% ipython --no-banner

In [1]: import numpy as np

In [2]: np.set_printoptions(suppress=True, linewidth=160)

In [3]: E = np.load("layer13.npy")

In [4]: E
Out[4]: 
array([[ 2,  3,  5],
       [ 7,  8,  4],
       [12,  4,  7],
       [12,  9,  3],
       [17,  4,  8],
       [18,  3,  5],
       [20,  6,  1],
       [25,  6, -2],
       [26,  4,  3],
       [26,  1,  1],
       [25,  3,  1],
       [30,  6,  6],
       [28,  2,  6],
       [23, -2,  8],
       [26, -1, 12],
       [23,  0,  7],
       [18,  1,  4],
       [18,  4,  3],
       [15,  3,  1],
       [12,  2,  4],
       [11,  5,  9],
       [ 9,  8,  6],
       [10,  3,  6],
       [12,  3,  9],
       [17,  8,  8],
       [15, 12, 11]])

In [5]: cent = E[[5, 0]].astype(float)

In [6]: for _ in range(7):
   ...:     idx = np.linalg.norm(E[:, None] - cent, axis=-1).argmin(axis=1)
   ...:     cent = np.array([E[idx == j].mean(axis=0) for j in range(2)])
   ...: 

In [7]: idx
Out[7]: array([1, 1, 1, 1, 1, 0, 0, 0, 0, 0, 0, 0, 0, 0, 0, 0, 0, 0, 1, 1, 1, 1, 1, 1, 1, 1])

In [8]: cent.round(3)
Out[8]: 
array([[23.538,  2.538,  4.231],
       [11.615,  5.538,  6.231]])

In [9]: np.round(cent[1] - cent[0], 3)
Out[9]: array([-11.923,   3.   ,   2.   ])

In [10]: np.bincount(idx)
Out[10]: array([13, 13])

In [11]: dist = np.linalg.norm(E[:, None] - E[None], axis=-1)

In [12]: dist[:5, :5].round(3)
Out[12]: 
array([[ 0.   ,  7.141, 10.247, 11.832, 15.33 ],
       [ 7.141,  0.   ,  7.071,  5.196, 11.489],
       [10.247,  7.071,  0.   ,  6.403,  5.099],
       [11.832,  5.196,  6.403,  0.   ,  8.66 ],
       [15.33 , 11.489,  5.099,  8.66 ,  0.   ]])

In [13]: dist.mean(axis=1).argmax()
Out[13]: np.int64(0)

In [14]: arr = np.load("a.npy")

In [15]: arr
Out[15]: 
array([[0., 0., 1.],
       [0., 0., 0.],
       [1., 0., 0.]])

In [16]: # equal to its transpose

In [17]: arr.T @ arr
Out[17]: 
array([[1., 0., 0.],
       [0., 0., 0.],
       [0., 0., 1.]])

In [18]: np.round(np.linalg.norm(arr, axis=0), 3)
Out[18]: array([1., 0., 1.])

In [19]: np.round(np.linalg.pinv(arr), 3)
Out[19]: 
array([[0., 0., 1.],
       [0., 0., 0.],
       [1., 0., 0.]])

In [20]: np.round(np.linalg.svd(arr, compute_uv=False), 3)
Out[20]: array([1., 1., 0.])

In [21]: arr[:, 1] @ arr[:, 2]
Out[21]: np.float64(0.0)

In [22]: ev, V = np.linalg.eigh(arr)

In [23]: ev.sum(), np.trace(arr)
Out[23]: (np.float64(0.0), np.float64(0.0))

In [24]: np.unique(ev.round(6) + 0, return_counts=True)[1]
Out[24]: array([1, 1, 1])

In [25]: np.round(np.linalg.eigvalsh(arr @ arr), 3)
Out[25]: array([0., 1., 1.])

In [26]: (ev > 1e-8).sum(), (ev < -1e-8).sum()
Out[26]: (np.int64(1), np.int64(1))

In [27]: np.round(V.T @ arr @ V, 3) + 0
Out[27]: 
array([[-1.,  0.,  0.],
       [ 0.,  0.,  0.],
       [ 0.,  0.,  1.]])

In [28]: np.round(np.linalg.svd(arr, compute_uv=False), 3)
Out[28]: array([1., 1., 0.])

In [29]: np.abs(V[:, -1]).round(6).argmax()
Out[29]: np.int64(0)

In [30]: np.round(np.abs(V[:, -1]), 3)
Out[30]: array([0.707, 0.   , 0.707])

In [31]: U, sv, Vh = np.linalg.svd(arr)

In [32]: np.argmax(sv[:-1] / (sv[1:] + 1e-6)) + 1
Out[32]: np.int64(2)

In [33]: sv
Out[33]: array([1., 1., 0.])

In [34]: other = U[:, :2] @ np.diag(sv[:2]) @ Vh[:2]

In [35]: np.linalg.matrix_rank(arr, rtol=0.05)
Out[35]: np.int64(2)

In [36]: other
Out[36]: 
array([[0., 0., 1.],
       [0., 0., 0.],
       [1., 0., 0.]])

In [37]: round(float(np.linalg.norm(arr - other) / np.linalg.norm(arr)), 3)
Out[37]: 0.0

In [38]: np.abs(arr - other).max()
Out[38]: np.float64(0.0)

In [39]: np.round(arr.mean(axis=0), 3)
Out[39]: array([0.333, 0.   , 0.333])

In [40]: arr.shape
Out[40]: (3, 3)

In [41]: arr[:, 3]
---------------------------------------------------------------------------
IndexError                                Traceback (most recent call last)
Cell In[41], line 1
----> 1 arr[:, 3]

IndexError: index 3 is out of bounds for axis 1 with size 3

In [42]: np.linalg.rank(arr)
---------------------------------------------------------------------------
AttributeError                            Traceback (most recent call last)
Cell In[42], line 1
----> 1 np.linalg.rank(arr)

AttributeError: module 'numpy.linalg' has no attribute 'rank'

In [43]: arr - arr[0]
Out[43]: 
array([[ 0.,  0.,  0.],
       [ 0.,  0., -1.],
       [ 1.,  0., -1.]])

In [44]: ev, V = np.linalg.eigh(arr)

In [45]: x = np.array([2, 2, 0])

In [46]: x @ arr @ x
Out[46]: np.float64(0.0)

In [47]: np.round(np.linalg.eigvalsh(arr[1:, 1:]), 3)
Out[47]: array([0., 0.])

In [48]: np.round(V * np.maximum(ev, 0) @ V.T, 3)
Out[48]: 
array([[0.5, 0. , 0.5],
       [0. , 0. , 0. ],
       [0.5, 0. , 0.5]])

In [49]: (np.sign(V[:, -1].round(6)) == np.sign(V[0, -1].round(6))).astype(int)
Out[49]: array([1, 0, 1])

In [50]: u = np.array([-2, -2, 2, -1, -3])

In [51]: W0 = u[np.abs(np.subtract.outer(np.arange(5), np.arange(5)))]

In [52]: W0
Out[52]: 
array([[-2, -2,  2, -1, -3],
       [-2, -2, -2,  2, -1],
       [ 2, -2, -2, -2,  2],
       [-1,  2, -2, -2, -2],
       [-3, -1,  2, -2, -2]])

In [53]: np.linalg.determinant(W0)
---------------------------------------------------------------------------
AttributeError                            Traceback (most recent call last)
Cell In[53], line 1
----> 1 np.linalg.determinant(W0)

AttributeError: module 'numpy.linalg' has no attribute 'determinant'

In [54]: W0 @ W0
Out[54]: 
array([[22,  5, -8,  2, 20],
       [ 5, 17, -2,  0,  2],
       [-8, -2, 20, -2, -8],
       [ 2,  0, -2, 17,  5],
       [20,  2, -8,  5, 22]])

In [55]: assert W0 == W0.T
---------------------------------------------------------------------------
ValueError                                Traceback (most recent call last)
Cell In[55], line 1
----> 1 assert W0 == W0.T

ValueError: The truth value of an array with more than one element is ambiguous. Use a.any() or a.all()

In [56]: np.round(np.linalg.det(W0), 3)
Out[56]: np.float64(-530.0)

In [57]: (W0 + W0.T) / 2
Out[57]: 
array([[-2., -2.,  2., -1., -3.],
       [-2., -2., -2.,  2., -1.],
       [ 2., -2., -2., -2.,  2.],
       [-1.,  2., -2., -2., -2.],
       [-3., -1.,  2., -2., -2.]])

In [58]: np.linalg.matrix_power(W0, 3)
Out[58]: 
array([[-132,  -54,   86,  -40, -131],
       [ -54,  -42,  -16,   29,  -40],
       [  86,  -16,  -64,  -16,   86],
       [ -40,   29,  -16,  -42,  -54],
       [-131,  -40,   86,  -54, -132]])

In [59]: np.allclose(W0, W0.T)
Out[59]: True

In [60]: np.allclose(W0 @ W0.T, W0.T @ W0)
Out[60]: True

In [61]: np.round(np.sort(np.abs(np.linalg.eigvals(W0))), 3)
Out[61]: array([1.193, 3.885, 3.915, 4.193, 6.97 ])

In [62]: rng = np.random.default_rng(41134)

In [63]: idx = rng.permutation(5)

In [64]: idx
Out[64]: array([4, 3, 1, 2, 0])

In [65]: other = W0[idx][:, idx]

In [66]: np.diag(other)
Out[66]: array([-2, -2, -2, -2, -2])

In [67]: np.round(np.sort(np.abs(np.linalg.eigvals(other))), 3)
Out[67]: array([1.193, 3.885, 3.915, 4.193, 6.97 ])

In [68]: ev, V = np.linalg.eig(W0)

In [69]: ev.round(3)
Out[69]: array([ 3.885,  1.193, -6.97 , -4.193, -3.915])

In [70]: round(float(np.prod(ev)), 3)
Out[70]: -530.0

In [71]: np.round(np.sort(np.linalg.eigvals(W0.T)), 3)
Out[71]: array([-6.97 , -4.193, -3.915,  1.193,  3.885])
